$ ipython --no-banner

In [1]: import numpy as np

In [2]: np.set_printoptions(precision=3, suppress=True, linewidth=100, floatmode="fixed")

In [3]: tidy = lambda a: np.round(a, 3) + 0

In [4]: Y = np.array([[7, -3, 5, 5, -6],
   ...:     [6, 9, -4, -4, -9],
   ...:     [3, 1, 8, 2, -5],
   ...:     [-9, 7, 0, -1, 9],
   ...:     [-1, -2, 1, -1, -7]])

In [5]: data = np.triu(Y, 1)

In [6]: data
Out[6]: 
array([[ 0, -3,  5,  5, -6],
       [ 0,  0, -4, -4, -9],
       [ 0,  0,  0,  2, -5],
       [ 0,  0,  0,  0,  9],
       [ 0,  0,  0,  0,  0]])

In [7]: rank = np.linalg.matrix_rank(data)

In [8]: rank
Out[8]: np.int64(4)

In [9]: N = np.linalg.svd(data)[2][rank:].T

In [10]: data @ N
Out[10]: 
array([[0.000],
       [0.000],
       [0.000],
       [0.000],
       [0.000]])

In [11]: N.shape
Out[11]: (5, 1)

In [12]: [int(np.linalg.matrix_rank(data[:i])) for i in range(1, len(data) + 1)]
Out[12]: [1, 2, 3, 4, 4]

In [13]: N @ N.T
Out[13]: 
array([[1.000, 0.000, 0.000, 0.000, 0.000],
       [0.000, 0.000, 0.000, 0.000, 0.000],
       [0.000, 0.000, 0.000, 0.000, 0.000],
       [0.000, 0.000, 0.000, 0.000, 0.000],
       [0.000, 0.000, 0.000, 0.000, 0.000]])

In [14]: x0 = np.array([1, 2, 2, 1, 2])

In [15]: h = np.maximum(data @ x0, 0)

In [16]: data * (h > 1e-9)[:, None]
Out[16]: 
array([[0, 0, 0, 0, 0],
       [0, 0, 0, 0, 0],
       [0, 0, 0, 0, 0],
       [0, 0, 0, 0, 9],
       [0, 0, 0, 0, 0]])

In [17]: np.maximum(data @ x0, 0) - np.maximum(-data @ x0, 0)
Out[17]: array([ -3, -30,  -8,  18,   0])

In [18]: tidy(np.tanh(data @ x0))
Out[18]: array([-0.995, -1.000, -1.000,  1.000,  0.000])

In [19]: rng = np.random.default_rng(20887)

In [20]: lab = rng.permutation(5)

In [21]: lab
Out[21]: array([1, 2, 0, 3, 4])

In [22]: Y = data[lab][:, lab]

In [23]: tidy(np.sort(np.abs(np.linalg.eigvals(Y))))
Out[23]: array([0.000, 0.000, 0.000, 0.000, 0.000])

In [24]: np.trace(Y)
Out[24]: np.int64(0)

In [25]: U, sigma, Vh = np.linalg.svd(data)

In [26]: V = Vh[:(sigma > 1e-8).sum()]

In [27]: x0 = data[2] + 2 * data[4] + rng.integers(2) * np.eye(5)[3]

In [28]: x0
Out[28]: array([ 0.000,  0.000,  0.000,  2.000, -5.000])

In [29]: np.allclose(V.T @ V @ x0, x0)
Out[29]: True

In [30]: tidy(V.T @ V)
Out[30]: 
array([[0.000, 0.000, 0.000, 0.000, 0.000],
       [0.000, 1.000, 0.000, 0.000, 0.000],
       [0.000, 0.000, 1.000, 0.000, 0.000],
       [0.000, 0.000, 0.000, 1.000, 0.000],
       [0.000, 0.000, 0.000, 0.000, 1.000]])

In [31]: tidy(np.diag(V.T @ V))
Out[31]: array([0.000, 1.000, 1.000, 1.000, 1.000])

In [32]: arr = np.loadtxt("m.csv", delimiter=",")

In [33]: arr
Out[33]: 
array([[  1.100,  -1.300,  -1.000,   1.300,   0.300,  -0.500,  -1.700,   1.100,   0.100,   1.900,
         -0.800],
       [  0.800,   0.400,   0.800,   0.800,   0.100,   0.900,  -0.100,   0.500,   0.400,  -0.700,
         -0.300],
       [ -1.100,   1.500,   0.000,  -0.900,  -0.400,  -0.600,   0.600,   0.800,   1.600,  -0.400,
          0.800],
       [ -1.600,  -0.500,   0.200,   0.700,  -1.000,  -1.200,   0.500,   0.500,   1.100,   0.700,
         -1.700],
       [ -2.000,   0.000,  -0.700,   0.800,   1.400,   1.300,  -0.500,   1.200,  -1.600,  -0.900,
         -1.500],
       [  2.100,   1.900,  -0.800,  -2.200,  -2.100,   0.600,  -1.700,  -0.100,   0.100,   1.500,
          1.300],
       [ -1.100,  -1.800,   0.700,   0.800,  -2.000,  -0.200,   1.100,   0.600,   0.000,   0.400,
          1.400],
       [ -0.500,   2.000,   1.500,   0.500,  -1.000,  -0.900,   0.700,   1.800,  -0.200,  -0.600,
          1.200],
       [  1.100,   1.600,   0.500,   0.500,  -0.900,   0.300,   0.900,   2.000,  -0.300,  -1.300,
          0.400],
       [  0.400,  -0.600,  -0.500,  -0.900,  -1.700,  -0.500,   1.600,   1.000,  -1.000,   1.100,
         -0.600],
       [ -0.900,  -1.200,   0.300,  -0.100,   1.400,  -0.100,  -0.800,   1.800,  -1.400,  -0.500,
         -0.700],
       [ -2.000,  -0.200,  -1.400,  -0.800,   0.600,  -1.100,  -2.200,  -0.800,   0.200,  -1.100,
         -1.700],
       [  0.000,   0.300,  -1.300,   0.000,  -1.600,  -0.300,  -0.600,  -1.800,  -2.700,   0.000,
          0.300],
       [ -1.400,   0.000,  -0.800,  -2.000,   1.300,  -0.300,  -0.500,   0.600,   1.200,   0.600,
          0.400],
       [-30.000,  30.000,  -2.000,   6.000, -18.000,  18.000,  32.000,   6.000, -10.000, -30.000,
          8.000],
       [  1.000,  -0.500,   1.800,  -1.900,   0.000,  -0.200,  -0.500,   1.700,   0.100,  -1.200,
          0.100],
       [  0.500,  -0.500,  -2.400,  -0.200,  -0.100,  -0.700,  -0.800,  -2.200,  -0.400,   1.900,
          0.900],
       [  1.300,   1.300,  -2.300,   0.100,   0.100,  -1.400,  -0.900,  -1.300,   0.700,   1.700,
         -2.400],
       [  0.200,  -0.100,   1.000,   1.000,  -0.300,   1.700,   0.200,  -1.200,  -0.300,   0.200,
         -0.300],
       [ -0.400,  -1.300,  -0.500,   0.800,  -0.500,   1.100,   0.700,   0.100,   0.500,  -0.300,
          0.700],
       [  0.000,   0.800,   0.800,  -0.300,   1.000,  -0.800,  -0.500,  -0.300,  -1.100,   1.600,
          0.600],
       [ -0.900,   0.500,  -0.100,  -0.800,  -0.300,  -0.400,   1.400,   0.900,   1.400,   0.700,
          0.100],
       [ -1.100,  -2.500,   2.000,   1.000,  -1.500,  -1.100,  -0.700,  -0.300,   1.300,   1.100,
         -0.600]])

In [34]: x0 = np.array([3, 3, 2, 1, -1, 2, -1, 1, 3, 1, -1])

In [35]: np.sign((arr @ x0).round(6))
Out[35]: 
array([ 1.000,  1.000,  1.000, -1.000, -1.000,  1.000, -1.000,  1.000,  1.000, -1.000, -1.000,
       -1.000, -1.000, -1.000, -1.000,  1.000, -1.000,  1.000,  1.000, -1.000, -1.000,  1.000,
       -1.000])

In [36]: (arr @ x0).argmax()
Out[36]: np.int64(5)
